$ ipython --no-banner

In [1]: import numpy as np

In [2]: import numpy.linalg as la

In [3]: np.set_printoptions(precision=2, suppress=True, linewidth=200)

In [4]: X = np.loadtxt("data.csv", delimiter=",")

In [5]: X
Out[5]: 
array([[ 0.,  0., 19., 11.,  0.,  0., 42., 13., 14.],
       [ 0., 11.,  1.,  0.,  0.,  0.,  7., 18.,  0.],
       [ 0.,  0.,  0.,  0.,  0.,  0., 19.,  0., 13.],
       [ 0., 24.,  0.,  0.,  2.,  6.,  0., 19.,  0.],
       [ 0.,  3.,  0.,  1.,  0.,  3.,  0.,  0.,  3.],
       [ 0.,  9.,  8.,  0.,  0.,  0., 35., 21.,  0.],
       [ 0.,  6.,  0.,  0.,  0.,  0.,  1.,  0.,  2.],
       [ 0.,  0.,  9.,  4.,  0.,  0., 13., 11.,  6.],
       [ 0.,  5.,  0.,  0.,  0.,  0., 17., 10.,  0.],
       [ 3.,  0.,  8., 10.,  1., 10.,  0.,  0.,  1.],
       [ 4.,  0., 18., 22.,  0.,  0., 20.,  0., 24.],
       [ 0., 11.,  6.,  0.,  0.,  0., 13.,  6.,  0.],
       [ 7.,  0., 10., 17.,  0.,  0.,  2.,  0., 17.],
       [16.,  0.,  6.,  2., 11.,  6.,  0., 10.,  0.],
       [ 8.,  1.,  0.,  0.,  8.,  4.,  0., 11.,  0.],
       [ 0.,  0., 25., 22.,  0.,  0., 19.,  5., 11.],
       [ 0., 20.,  0.,  0.,  1.,  6.,  0.,  9.,  0.],
       [ 0., 16.,  0.,  0.,  0.,  0., 21., 17.,  0.],
       [ 9.,  0.,  9.,  7.,  0.,  0.,  7.,  8.,  9.],
       [ 8.,  1.,  0.,  0.,  4.,  0.,  0.,  3.,  0.],
       [ 5.,  0., 11., 17.,  0.,  0.,  8.,  0., 19.],
       [18.,  0.,  0.,  6.,  0.,  0.,  0.,  0., 24.],
       [10.,  0.,  1.,  8.,  0.,  0.,  5.,  0., 20.],
       [ 0.,  0., 23., 23.,  0.,  0.,  9.,  0., 10.],
       [20.,  0.,  0.,  0.,  0.,  2.,  0.,  0., 20.],
       [ 0., 19.,  0.,  0.,  0.,  2.,  5., 14.,  0.],
       [19.,  0.,  3., 12.,  5., 15.,  0.,  0.,  9.]])

In [6]: Xs = X - X.mean(axis=0)

In [7]: evecs = la.svd(Xs)[2][:5]

In [8]: Y = Xs - Xs @ evecs.T @ evecs

In [9]: np.round(la.norm(Y) / la.norm(Xs), 2)
Out[9]: np.float64(0.2)

In [10]: (Xs @ evecs.T).std(axis=0)
Out[10]: array([13.69, 12.74,  6.97,  5.49,  5.01])

In [11]: Xs = X - X.mean(axis=0)

In [12]: U, sig, vt = la.svd(Xs, full_matrices=False)

In [13]: print(np.abs(vt[0]).argmax())
3

In [14]: np.abs(vt[-1])
Out[14]: array([0.33, 0.07, 0.23, 0.35, 0.75, 0.14, 0.05, 0.06, 0.35])

In [15]: np.searchsorted(np.cumsum(sig ** 2) / (sig ** 2).sum(), 0.9) + 1
Out[15]: np.int64(4)

In [16]: Xs = (X - X.mean(axis=0)) / X.std(axis=0)

In [17]: Xs.std(axis=0)
Out[17]: array([1., 1., 1., 1., 1., 1., 1., 1., 1.])

In [18]: c = la.lstsq(np.delete(Xs, 3, axis=1), Xs[:, 3])[0]

In [19]: round(float(1 - np.var(Xs[:, 3] - np.delete(Xs, 3, axis=1) @ c)), 2)
Out[19]: 0.91

In [20]: np.abs(c).argmax()
Out[20]: np.int64(2)

In [21]: K = np.array([[-0.1, -0.9, -0.6, -0.5, 1.7, -0.5, 1.9, -0.3, 0.3, -1.4],
    ...:     [-0.8, 0.0, 1.9, 1.5, 0.6, -1.4, -0.7, 0.1, 1.1, -1.3],
    ...:     [-1.5, -1.1, 2.7, 0.0, -2.6, 0.0, 0.1, 1.6, -0.1, 0.0],
    ...:     [0.0, 1.0, 0.9, -0.3, 1.7, -0.6, -1.0, -1.9, 0.7, 0.7],
    ...:     [-0.1, 0.6, -0.1, -0.5, -1.1, -0.9, -0.8, -1.1, -0.8, -0.6],
    ...:     [0.7, 0.0, -0.3, 1.2, -0.7, -0.5, -0.4, -1.0, 1.5, -1.4]])

In [22]: K
Out[22]: 
array([[-0.1, -0.9, -0.6, -0.5,  1.7, -0.5,  1.9, -0.3,  0.3, -1.4],
       [-0.8,  0. ,  1.9,  1.5,  0.6, -1.4, -0.7,  0.1,  1.1, -1.3],
       [-1.5, -1.1,  2.7,  0. , -2.6,  0. ,  0.1,  1.6, -0.1,  0. ],
       [ 0. ,  1. ,  0.9, -0.3,  1.7, -0.6, -1. , -1.9,  0.7,  0.7],
       [-0.1,  0.6, -0.1, -0.5, -1.1, -0.9, -0.8, -1.1, -0.8, -0.6],
       [ 0.7,  0. , -0.3,  1.2, -0.7, -0.5, -0.4, -1. ,  1.5, -1.4]])

In [23]: np.unravel_index(np.abs(K).argmax(), K.shape)
Out[23]: (np.int64(2), np.int64(2))

In [24]: la.matrix_rank(K)
Out[24]: np.int64(6)

In [25]: print(round(la.norm(K), 2))
8.19

In [26]: print(la.svd(K, compute_uv=False))
[5.04 4.15 3.35 2.77 2.   1.2 ]

In [27]: np.count_nonzero(K)
Out[27]: np.int64(54)

In [28]: print(K.mean(axis=0))
[-0.3  -0.07  0.75  0.23 -0.07 -0.65 -0.15 -0.43  0.45 -0.67]

In [29]: K - K[0]
Out[29]: 
array([[ 0. ,  0. ,  0. ,  0. ,  0. ,  0. ,  0. ,  0. ,  0. ,  0. ],
       [-0.7,  0.9,  2.5,  2. , -1.1, -0.9, -2.6,  0.4,  0.8,  0.1],
       [-1.4, -0.2,  3.3,  0.5, -4.3,  0.5, -1.8,  1.9, -0.4,  1.4],
       [ 0.1,  1.9,  1.5,  0.2,  0. , -0.1, -2.9, -1.6,  0.4,  2.1],
       [ 0. ,  1.5,  0.5,  0. , -2.8, -0.4, -2.7, -0.8, -1.1,  0.8],
       [ 0.8,  0.9,  0.3,  1.7, -2.4,  0. , -2.3, -0.7,  1.2,  0. ]])

In [30]: print(np.diff(K, axis=0))
[[-0.7  0.9  2.5  2.  -1.1 -0.9 -2.6  0.4  0.8  0.1]
 [-0.7 -1.1  0.8 -1.5 -3.2  1.4  0.8  1.5 -1.2  1.3]
 [ 1.5  2.1 -1.8 -0.3  4.3 -0.6 -1.1 -3.5  0.8  0.7]
 [-0.1 -0.4 -1.  -0.2 -2.8 -0.3  0.2  0.8 -1.5 -1.3]
 [ 0.8 -0.6 -0.2  1.7  0.4  0.4  0.4  0.1  2.3 -0.8]]

In [31]: print(K.sum(axis=1))
[-0.4  1.  -0.9  1.2 -5.4 -0.9]

In [32]: print(K.sum(axis=0))
[-1.8 -0.4  4.5  1.4 -0.4 -3.9 -0.9 -2.6  2.7 -4. ]

In [33]: Y = K / np.sqrt((K ** 2).mean(axis=1, keepdims=True))

In [34]: la.norm(Y, axis=1)
Out[34]: array([3.16, 3.16, 3.16, 3.16, 3.16, 3.16])

In [35]: E = np.load("sample11.npy")

In [36]: E
Out[36]: 
array([[ 1,  0,  0,  0,  0,  0,  0,  0,  0],
       [ 3,  1,  0,  0,  0,  0,  0,  0,  0],
       [ 3,  3,  1,  0,  0,  0,  0,  0,  0],
       [ 3,  1,  2,  1,  0,  0,  0,  0,  0],
       [ 3, -1,  0,  0,  1,  0,  0,  0,  0],
       [-1,  2, -2,  0, -3,  1,  0,  0,  0],
       [ 3, -2, -2,  0,  3,  1,  1,  0,  0],
       [ 2,  2,  3,  0,  3, -2, -1,  1,  0],
       [ 0, -2,  0,  1,  0,  0,  2, -1,  1]])

In [37]: rng = np.random.default_rng(2675)

In [38]: z = rng.permutation(9)

In [39]: print(z)
[2 3 7 4 5 0 8 6 1]

In [40]: Y = E[z][:, z]

In [41]: np.trace(Y)
Out[41]: np.int64(9)

In [42]: Y
Out[42]: 
array([[ 1,  0,  0,  0,  0,  3,  0,  0,  3],
       [ 2,  1,  0,  0,  0,  3,  0,  0,  1],
       [ 3,  0,  1,  3, -2,  2,  0, -1,  2],
       [ 0,  0,  0,  1,  0,  3,  0,  0, -1],
       [-2,  0,  0, -3,  1, -1,  0,  0,  2],
       [ 0,  0,  0,  0,  0,  1,  0,  0,  0],
       [ 0,  1, -1,  0,  0,  0,  1,  2, -2],
       [-2,  0,  0,  3,  1,  3,  0,  1, -2],
       [ 0,  0,  0,  0,  0,  3,  0,  0,  1]])

In [43]: print(round(float(la.det(Y)), 2), np.round(la.det(E[z]), 2))
1.0 1.0

In [44]: np.allclose(Y, E)
Out[44]: False

In [45]: print(np.diag(Y))
[1 1 1 1 1 1 1 1 1]
